$ ipython --no-banner

In [1]: import numpy as np

In [2]: import numpy.linalg as la

In [3]: np.set_printoptions(precision=2, suppress=True, linewidth=200, sign=" ")

In [4]: tidy = lambda a: np.round(a, 2) + 0

In [5]: J = np.load("arr.npy")

In [6]: print(J)
[[  1  -4  16 -64]
 [  1  -3   9 -27]
 [  1  -2   4  -8]
 [  1  -1   1  -1]
 [  1   0   0   0]
 [  1   1   1   1]
 [  1   2   4   8]]

In [7]: rng = np.random.default_rng(8262)

In [8]: lab = rng.permutation(4)

In [9]: B = J[:, lab] * rng.choice([-1, 1], 4)

In [10]: print(B)
[[16 -1 64  4]
 [ 9 -1 27  3]
 [ 4 -1  8  2]
 [ 1 -1  1  1]
 [ 0 -1  0  0]
 [ 1 -1 -1 -1]
 [ 4 -1 -8 -2]]

In [11]: U, _, Vh = la.svd(J.T @ B)

In [12]: print(lab)
[ 2  0  3  1]

In [13]: print(tidy(U @ Vh))
[[ 0. -1.  0.  0.]
 [ 0.  0.  0. -1.]
 [ 1.  0.  0.  0.]
 [ 0.  0. -1.  0.]]

In [14]: B = J[0, 0] * J[1:] - np.outer(J[1:, 0], J[0])

In [15]: print(B)
[[  0   1  -7  37]
 [  0   2 -12  56]
 [  0   3 -15  63]
 [  0   4 -16  64]
 [  0   5 -15  65]
 [  0   6 -12  72]]

In [16]: print(J[:, 0] / J[0, 0])
[ 1.  1.  1.  1.  1.  1.  1.]

In [17]: U, sigma, Vh = la.svd(B)

In [18]: evecs = Vh[:(sigma > 1e-8).sum()]

In [19]: x = B[1] + 5 * B[3] + rng.integers(2) * np.eye(4)[3]

In [20]: print(x)
[  0.  22. -92. 376.]

In [21]: print(tidy(evecs.T @ evecs))
[[ 0.  0.  0.  0.]
 [ 0.  1.  0.  0.]
 [ 0.  0.  1.  0.]
 [ 0.  0.  0.  1.]]

In [22]: print(la.matrix_rank(np.vstack([B, x])))
3

In [23]: print(tidy(la.norm(x - evecs.T @ evecs @ x)))
0.0

In [24]: m1 = np.load("m.npy")

In [25]: print(m1)
[[  5   1   1   6   9   7   5]
 [  2   2   8   5   5   9   5]
 [  3   9   6   4   4   9   0]
 [  2   3   6   0   2   9   4]
 [  8   2   0   7   3   1   9]
 [ 15  11  41  31  34  52  30]]

In [26]: x = np.array([-2, 3, 1, -3, -3, 0, -1])

In [27]: h1 = np.maximum(m1 @ x, 0)

In [28]: print(tidy(np.tanh(m1 @ x)))
[-1.   -1.    1.    0.76 -1.   -1.  ]

In [29]: print(np.maximum(m1 @ (3 * x), 0))
[ 0  0  9  3  0  0]

In [30]: print(h1)
[ 0  0  3  1  0  0]

In [31]: print(np.maximum(m1 @ x, 0) - np.maximum(-m1 @ x, 0))
[ -56  -25    3    1  -49 -181]

In [32]: arr = np.loadtxt("run3.csv", delimiter=",")

In [33]: print(arr)
[[ 4.  1.  1.  1.  1.  1.  1.  1.  1.  1.  1.  1.  1.  1.  1.  1.]
 [ 1.  4.  1.  1.  1.  1.  1.  1.  1.  1.  1.  1.  1.  1.  1.  1.]
 [ 1.  1.  4.  1.  1.  1.  1.  1.  1.  1.  1.  1.  1.  1.  1.  1.]
 [ 1.  1.  1.  4.  1.  1.  1.  1.  1.  1.  1.  1.  1.  1.  1.  1.]
 [ 1.  1.  1.  1.  4.  1.  1.  1.  1.  1.  1.  1.  1.  1.  1.  1.]
 [ 1.  1.  1.  1.  1.  4.  1.  1.  1.  1.  1.  1.  1.  1.  1.  1.]
 [ 1.  1.  1.  1.  1.  1.  4.  1.  1.  1.  1.  1.  1.  1.  1.  1.]
 [ 1.  1.  1.  1.  1.  1.  1.  4.  1.  1.  1.  1.  1.  1.  1.  1.]
 [ 1.  1.  1.  1.  1.  1.  1.  1.  4.  1.  1.  1.  1.  1.  1.  1.]
 [ 1.  1.  1.  1.  1.  1.  1.  1.  1.  4.  1.  1.  1.  1.  1.  1.]
 [ 1.  1.  1.  1.  1.  1.  1.  1.  1.  1.  4.  1.  1.  1.  1.  1.]
 [ 1.  1.  1.  1.  1.  1.  1.  1.  1.  1.  1.  4.  1.  1.  1.  1.]
 [ 1.  1.  1.  1.  1.  1.  1.  1.  1.  1.  1.  1.  4.  1.  1.  1.]
 [ 1.  1.  1.  1.  1.  1.  1.  1.  1.  1.  1.  1.  1.  4.  1.  1.]
 [ 1.  1.  1.  1.  1.  1.  1.  1.  1.  1.  1.  1.  1.  1.  4.  1.]
 [ 1.  1.  1.  1.  1.  1.  1.  1.  1.  1.  1.  1.  1.  1.  1.  4.]]

In [34]: x = np.array([3, 5, 2, 4, 3, 0, 4, 2, 2, 1, 3, 4, 5, 5, 5, 3])

In [35]: y = arr @ x

In [36]: c, lr = np.zeros(16), 1 / la.norm(arr, 2) ** 2

In [37]: for i in range(50):
    ...:     c -= lr * arr.T @ (arr @ c - y)
    ...:     if i % 10 == 0: print(i, round(la.norm(arr @ c - y), 2))
    ...: 
0 17.17
10 13.34
20 10.36
30 8.05
40 6.25

In [38]: print(tidy(la.cond(arr)))
6.33

In [39]: X = np.loadtxt("w.csv", delimiter=",")

In [40]: print(tidy(X))
[[ 0.87  0.06  0.08  0.14  0.01  0.18  0.29  0.61 -0.21 -0.43  0.62 -0.18 -0.36  0.46 -0.34]
 [ 0.06 -0.51 -0.21 -0.5  -0.24 -0.28 -0.26 -0.13  0.19  0.33 -0.63  0.82 -0.3   0.52 -0.32]
 [ 0.08 -0.21  0.38  0.32  0.22 -0.33  0.    0.4  -0.22  0.84  0.1   0.42 -0.04  0.41  0.5 ]
 [ 0.14 -0.5   0.32  0.19  0.59 -0.6  -0.04  0.11  0.32  0.21  0.47 -0.37 -0.14 -0.17 -0.56]
 [ 0.01 -0.24  0.22  0.59  0.05  0.89 -0.29  0.02  0.39 -0.04  0.06  0.53  0.36  0.6  -0.53]
 [ 0.18 -0.28 -0.33 -0.6   0.89  0.19 -0.27 -0.24 -0.53  0.2  -0.6   0.08 -0.36  0.03 -0.02]
 [ 0.29 -0.26  0.   -0.04 -0.29 -0.27  0.42 -0.09 -0.05 -0.32 -0.09 -0.22  0.95  0.31 -0.22]
 [ 0.61 -0.13  0.4   0.11  0.02 -0.24 -0.09 -0.15 -0.08 -0.67 -0.64  0.23  0.04 -0.66 -0.66]
 [-0.21  0.19 -0.22  0.32  0.39 -0.53 -0.05 -0.08 -0.89 -0.56  0.48  0.4  -0.37  0.57 -0.49]
 [-0.43  0.33  0.84  0.21 -0.04  0.2  -0.32 -0.67 -0.56  0.44  0.24  0.16  0.03  0.28 -0.34]
 [ 0.62 -0.63  0.1   0.47  0.06 -0.6  -0.09 -0.64  0.48  0.24  0.44  0.4   0.34 -0.06  0.52]
 [-0.18  0.82  0.42 -0.37  0.53  0.08 -0.22  0.23  0.4   0.16  0.4   0.11  0.3  -0.16  0.17]
 [-0.36 -0.3  -0.04 -0.14  0.36 -0.36  0.95  0.04 -0.37  0.03  0.34  0.3  -0.21 -0.43  0.31]
 [ 0.46  0.52  0.41 -0.17  0.6   0.03  0.31 -0.66  0.57  0.28 -0.06 -0.16 -0.43 -0.25 -0.5 ]
 [-0.34 -0.32  0.5  -0.56 -0.53 -0.02 -0.22 -0.66 -0.49 -0.34  0.52  0.17  0.31 -0.5  -0.09]]

In [41]: print(np.all(la.eigvalsh(X) > 0))
False
